% python3 -q
>>> import numpy as np
>>> import numpy.linalg as la
>>> np.set_printoptions(precision=3, suppress=True, linewidth=160)
>>> F = np.load("a.npy")
>>> F
array([[ 2.439, -1.798,  1.144, -0.556],
       [-0.088,  0.462, -0.211, -0.133],
       [ 1.587, -0.707,  1.488, -1.225],
       [-0.644, -0.221,  0.061, -0.089],
       [-0.644, -0.137,  0.357,  0.707],
       [ 1.107,  0.594,  0.432, -0.845],
       [-1.595,  0.387, -1.338,  1.351],
       [ 0.048, -1.444,  1.608,  0.621]])
>>> def softmax(z):
...     e = np.exp(z - z.max(axis=-1, keepdims=True))
...     return e / e.sum(axis=-1, keepdims=True)
... 
>>> np.round(softmax(10 * F[0]), 3) + 0
array([1., 0., 0., 0.])
>>> scores = F @ F.T / np.sqrt(4)
>>> softmax(scores).round(6).argmax(axis=1)
array([0, 6, 0, 6, 6, 2, 6, 7])
>>> T = np.stack([F, 5 * F, F[::-1]])
>>> (T @ F.T).shape
(3, 8, 8)
>>> la.norm(T, axis=(1, 2))
array([ 5.762, 28.809,  5.762])
>>> B = np.c_[F[:, :2] @ np.array([[1, 2], [-1, 1]]), np.array([2, 3, 1, 0, 0, 2, 0, 2])]
>>> B
array([[ 4.237,  3.08 ,  2.   ],
       [-0.55 ,  0.286,  3.   ],
       [ 2.294,  2.467,  1.   ],
       [-0.423, -1.509,  0.   ],
       [-0.507, -1.425,  0.   ],
       [ 0.513,  2.808,  2.   ],
       [-1.982, -2.803,  0.   ],
       [ 1.492, -1.348,  2.   ]])
>>> la.matrix_rank(np.c_[F, B])
np.int64(5)
>>> np.round(la.lstsq(F, B[:, 0])[0], 3) + 0
array([ 1., -1.,  0.,  0.])
>>> la.matrix_rank(B)
np.int64(3)
>>> np.round(la.norm(B - F @ la.lstsq(F, B)[0], axis=0), 3) + 0
array([0.   , 0.   , 3.635])
>>> la.norm(la.qr(F)[0].T @ B, axis=0) ** 2 / ((B ** 2).sum(axis=0) + 1e-12)
array([1. , 1. , 0.4])
>>> rng = np.random.default_rng(63433)
>>> labels = rng.permutation(4)
>>> B = F[:, labels] * rng.choice([-1, 1], 4)
>>> B
array([[ 0.556,  1.144,  2.439,  1.798],
       [ 0.133, -0.211, -0.088, -0.462],
       [ 1.225,  1.488,  1.587,  0.707],
       [ 0.089,  0.061, -0.644,  0.221],
       [-0.707,  0.357, -0.644,  0.137],
       [ 0.845,  0.432,  1.107, -0.594],
       [-1.351, -1.338, -1.595, -0.387],
       [-0.621,  1.608,  0.048,  1.444]])
>>> Uu, _, vt = la.svd(F.T @ B)
>>> np.round(la.lstsq(F, B)[0], 3) + 0
array([[ 0.,  0.,  1.,  0.],
       [ 0.,  0.,  0., -1.],
       [ 0.,  1.,  0.,  0.],
       [-1.,  0.,  0.,  0.]])
>>> np.round(Uu @ vt, 3) + 0
array([[ 0.,  0.,  1.,  0.],
       [ 0.,  0.,  0., -1.],
       [ 0.,  1.,  0.,  0.],
       [-1.,  0.,  0.,  0.]])
>>> labels
array([3, 2, 0, 1])
